% ipython --no-banner

In [1]: import numpy as np

In [2]: np.set_printoptions(suppress=True, linewidth=100)

In [3]: rnd = lambda a: np.round(a, 4) + 0

In [4]: K = np.load("run12.npy")

In [5]: K
Out[5]: 
array([[-1,  0,  0,  1, -1,  0,  2],
       [-1,  1,  1,  0, -2,  2, -1],
       [ 2,  0, -2,  2, -2,  2, -2],
       [ 0, -2, -2, -1,  2,  0, -1],
       [-2,  2,  1, -1, -2,  0,  1],
       [-1, -2, -1, -2, -2, -1, -1],
       [ 1,  2, -2,  2,  2,  0, -2],
       [ 2, -2, -2,  0, -2, -2, -2],
       [-5,  4,  4,  1, -9,  8, -2]])

In [6]: rng = np.random.default_rng(39)

In [7]: A2 = K + rng.integers(-2, 3, (9, 6)) @ rng.integers(-2, 3, (6, 7))

In [8]: A2
Out[8]: 
array([[ -5,   3,  -4,  -7,   0,  -4,   4],
       [  0,  -2,   3,   5,   0,   8,  -4],
       [  6,  -1,   3,   3,   0,   4,  -8],
       [  0,  -2,   0,   1,  -4,  -5,  -1],
       [ -3,   1,  -2,  -1,   5,   8,   0],
       [ -7,   1,  -1,  -2,  -9,  -7, -13],
       [ -2,   6,  -5,   3,  -1,  -2, -14],
       [  4,  -1,  -1,  -2,   1,  -1,  -3],
       [ -4,   6,  10,   2, -20,  -4,   1]])

In [9]: A2 - K
Out[9]: 
array([[ -4,   3,  -4,  -8,   1,  -4,   2],
       [  1,  -3,   2,   5,   2,   6,  -3],
       [  4,  -1,   5,   1,   2,   2,  -6],
       [  0,   0,   2,   2,  -6,  -5,   0],
       [ -1,  -1,  -3,   0,   7,   8,  -1],
       [ -6,   3,   0,   0,  -7,  -6, -12],
       [ -3,   4,  -3,   1,  -3,  -2, -12],
       [  2,   1,   1,  -2,   3,   1,  -1],
       [  1,   2,   6,   1, -11, -12,   3]])

In [10]: rnd(np.linalg.svd(A2 - K, compute_uv=False))
Out[10]: array([25.4749, 19.1973, 14.7368,  7.2113,  3.1499,  1.1802,  0.    ])

In [11]: Z = np.sign(np.array([[0, 2, 0, 0], [3, 0, 1, 3], [1, 0, 1, 2], [0, 0, 0, 0]]))

In [12]: A2 = (np.tril(Z, -1) + np.eye(4)) @ (np.triu(Z, 1) + np.eye(4))

In [13]: vals = np.array([3, 2, 1, 0])

In [14]: J = np.rint(A2 * vals @ np.linalg.inv(A2)) + 0

In [15]: J
Out[15]: 
array([[ 3., -1.,  1.,  0.],
       [ 2.,  1.,  0., -1.],
       [ 2., -1.,  2., -1.],
       [ 0.,  0.,  0.,  0.]])

In [16]: rnd(np.linalg.norm(J, 2) / np.linalg.norm(J))
Out[16]: np.float64(0.9037)

In [17]: np.linalg.cond(J) > 100
Out[17]: np.True_

In [18]: np.argsort(-np.linalg.norm(J, axis=0).round(6), kind="stable")[:3]
Out[18]: array([0, 2, 1])

In [19]: np.linalg.matrix_rank(J, rtol=0.1)
Out[19]: np.int64(3)

In [20]: [round(float(x), 4) for x in np.linalg.svd(J, compute_uv=False)[:3]]
Out[20]: [4.696, 1.8918, 1.1698]

In [21]: W0 = np.loadtxt("x.csv", delimiter=",")

In [22]: rnd(W0)
Out[22]: 
array([[ 0.4787, -0.8024,  1.6619, -0.7679, -2.4787, -1.4297, -0.8096, -1.3309],
       [ 2.8663,  2.1278, -0.9971, -3.5624, -4.8663, -1.5654, -1.8678, -0.0015],
       [ 3.0667,  2.784 , -1.4253, -4.1046, -5.0667, -1.6793, -1.8541,  0.2127],
       [ 0.9611,  0.3919,  0.8235, -1.7842, -2.9611, -1.6077, -0.8729, -0.9118],
       [-3.8578, -1.0245,  3.9412,  0.4828,  1.8578, -2.4583,  2.3872, -2.4706],
       [-3.5366, -0.8581,  3.6973,  0.2777,  1.5366, -2.4196,  2.1879, -2.3487],
       [ 1.447 , -1.154 ,  1.3535, -0.7463, -3.447 , -1.0997, -1.6238, -1.1767],
       [ 1.6727, -1.4113,  1.3693, -0.6097, -3.6727, -0.979 , -1.8573, -1.1846],
       [-2.9842,  3.1113,  1.4365, -2.8374,  0.9842, -3.2739,  2.766 , -1.2182],
       [-0.3784,  2.6097,  0.3843, -3.1127, -1.6216, -2.497 ,  0.6863, -0.6922],
       [ 0.9685,  0.9332,  0.5492, -2.192 , -2.9685, -1.7412, -0.7431, -0.7746],
       [-0.0443,  2.3059,  0.3692, -2.9683, -1.9557, -2.3376,  0.3597, -0.6846],
       [ 1.3683, -1.6045,  1.6181, -0.3887, -3.3683, -1.0068, -1.6774, -1.309 ],
       [ 0.3494, -0.3599,  1.5053, -1.0674, -2.3494, -1.5727, -0.602 , -1.2526],
       [-3.9088,  2.5881,  2.1604, -2.2139,  1.9088, -3.3742,  3.3286, -1.5802]])

In [23]: vec = np.array([-2, -3, 2, 0, 3, -3, -2, 0])

In [24]: a = np.maximum(W0 @ vec, 0)

In [25]: rnd(W0.T @ a)
Out[25]: array([-258.9927,    1.5946,  246.8846,  -34.9358,  101.412 , -203.03  ,  174.9456, -162.8375])

In [26]: rnd(np.maximum(W0 @ (3 * vec), 0))
Out[26]: 
array([ 9.7384,  0.    ,  0.    ,  0.    , 80.5361, 73.6048,  0.    ,  0.    , 20.249 ,  0.    ,
        0.    ,  0.    ,  4.7491,  6.7958, 40.6979])

In [27]: rnd(a)
Out[27]: 
array([ 3.2461,  0.    ,  0.    ,  0.    , 26.8454, 24.5349,  0.    ,  0.    ,  6.7497,  0.    ,
        0.    ,  0.    ,  1.583 ,  2.2653, 13.566 ])

In [28]: np.flatnonzero(a > 1e-9)
Out[28]: array([ 0,  4,  5,  8, 12, 13, 14])

In [29]: rnd(W0 * (a > 1e-9)[:, None])
Out[29]: 
array([[ 0.4787, -0.8024,  1.6619, -0.7679, -2.4787, -1.4297, -0.8096, -1.3309],
       [ 0.    ,  0.    ,  0.    ,  0.    ,  0.    ,  0.    ,  0.    ,  0.    ],
       [ 0.    ,  0.    ,  0.    ,  0.    ,  0.    ,  0.    ,  0.    ,  0.    ],
       [ 0.    ,  0.    ,  0.    ,  0.    ,  0.    ,  0.    ,  0.    ,  0.    ],
       [-3.8578, -1.0245,  3.9412,  0.4828,  1.8578, -2.4583,  2.3872, -2.4706],
       [-3.5366, -0.8581,  3.6973,  0.2777,  1.5366, -2.4196,  2.1879, -2.3487],
       [ 0.    ,  0.    ,  0.    ,  0.    ,  0.    ,  0.    ,  0.    ,  0.    ],
       [ 0.    ,  0.    ,  0.    ,  0.    ,  0.    ,  0.    ,  0.    ,  0.    ],
       [-2.9842,  3.1113,  1.4365, -2.8374,  0.9842, -3.2739,  2.766 , -1.2182],
       [ 0.    ,  0.    ,  0.    ,  0.    ,  0.    ,  0.    ,  0.    ,  0.    ],
       [ 0.    ,  0.    ,  0.    ,  0.    ,  0.    ,  0.    ,  0.    ,  0.    ],
       [ 0.    ,  0.    ,  0.    ,  0.    ,  0.    ,  0.    ,  0.    ,  0.    ],
       [ 1.3683, -1.6045,  1.6181, -0.3887, -3.3683, -1.0068, -1.6774, -1.309 ],
       [ 0.3494, -0.3599,  1.5053, -1.0674, -2.3494, -1.5727, -0.602 , -1.2526],
       [-3.9088,  2.5881,  2.1604, -2.2139,  1.9088, -3.3742,  3.3286, -1.5802]])

In [30]: data = np.loadtxt("dump.csv", delimiter=",")

In [31]: data
Out[31]: 
array([[  1.,   0.,  -1.],
       [  8.,   6.,   4.],
       [-10.,  -6.,  -2.]])

In [32]: np.argsort(-np.linalg.norm(data, axis=0).round(6), kind="stable")[:3]
Out[32]: array([0, 1, 2])

In [33]: rnd(np.linalg.norm(data, 2) / np.linalg.norm(data))
Out[33]: np.float64(0.99)

In [34]: proj = K @ np.linalg.solve(K.T @ K, K.T)

In [35]: rnd(np.trace(proj))
Out[35]: np.float64(7.0)

In [36]: M = np.load("data.npy")

In [37]: M
Out[37]: 
array([[ 0,  0, -3,  1,  0,  0,  0,  0,  0],
       [ 0,  0,  0,  3,  0,  0,  0,  0, -3],
       [ 1,  1, -2, -3,  0, -2,  0,  0,  0],
       [ 1,  0, -1,  0,  0,  0,  0,  0, -1],
       [ 0,  0,  0, -1,  0,  2,  0, -3,  2],
       [-2,  2,  0,  0,  0, -3,  0,  0, -3]])

In [38]: # columns 4 and 6 are equal

In [39]: def softmax(z):
    ...:     e = np.exp(z - z.max(axis=-1, keepdims=True))
    ...:     return e / e.sum(axis=-1, keepdims=True)
    ...: 

In [40]: rnd(softmax(M[3] + 5))
Out[40]: array([0.2875, 0.1058, 0.0389, 0.1058, 0.1058, 0.1058, 0.1058, 0.1058, 0.0389])

In [41]: rnd(softmax(M[3]))
Out[41]: array([0.2875, 0.1058, 0.0389, 0.1058, 0.1058, 0.1058, 0.1058, 0.1058, 0.0389])

In [42]: rnd(softmax(M).sum(axis=1))
Out[42]: array([1., 1., 1., 1., 1., 1.])

In [43]: att = M @ M.T / np.sqrt(9)

In [44]: rnd(softmax(att + np.triu(np.full(att.shape, -np.inf), 1)))
Out[44]: 
array([[1.    , 0.    , 0.    , 0.    , 0.    , 0.    ],
       [0.0067, 0.9933, 0.    , 0.    , 0.    , 0.    ],
       [0.0048, 0.0001, 0.9951, 0.    , 0.    , 0.    ],
       [0.25  , 0.25  , 0.25  , 0.25  , 0.    , 0.    ],
       [0.0018, 0.0001, 0.0018, 0.0013, 0.9951, 0.    ],
       [0.0002, 0.0034, 0.0013, 0.0002, 0.    , 0.9949]])

In [45]: A2 = M + rng.integers(-2, 3, (6, 5)) @ rng.integers(-2, 3, (5, 9))

In [46]: A2
Out[46]: 
array([[  6,   0,   0,   0,   3,  -1,   4,   7,  -3],
       [ -6,   2,   0,   6,  -1,   0,  -2,  -6,  -1],
       [  3,  -1,  -1,  -6,  -1,   6,  -4,   3,   7],
       [  9,  -4,  -4,  -6,   0,   0,   6,   5,   0],
       [ -6,  -4,  -7,   2,  -7,  -3,   9, -13,   3],
       [  4,   4,   2,  -4,   5,  -3,   1,   5,  -3]])

In [47]: np.linalg.matrix_rank(A2 - M, tol=1e-8)
Out[47]: np.int64(5)

In [48]: A2 - M
Out[48]: 
array([[  6,   0,   3,  -1,   3,  -1,   4,   7,  -3],
       [ -6,   2,   0,   3,  -1,   0,  -2,  -6,   2],
       [  2,  -2,   1,  -3,  -1,   8,  -4,   3,   7],
       [  8,  -4,  -3,  -6,   0,   0,   6,   5,   1],
       [ -6,  -4,  -7,   3,  -7,  -5,   9, -10,   1],
       [  6,   2,   2,  -4,   5,   0,   1,   5,   0]])

In [49]: np.abs(A2 - M).sum(axis=1)
Out[49]: array([28, 22, 31, 33, 52, 25])

In [50]: vec = np.array([0, 0, 4, 3, 1, 5, 5, 4, 3])

In [51]: M @ np.ones(9)
Out[51]: array([-2.,  0., -5., -1.,  0., -6.])

In [52]: M @ vec
Out[52]: array([ -9,   0, -27,  -7,   1, -24])

In [53]: np.einsum("ij,j->i", M, vec)
Out[53]: array([ -9,   0, -27,  -7,   1, -24])
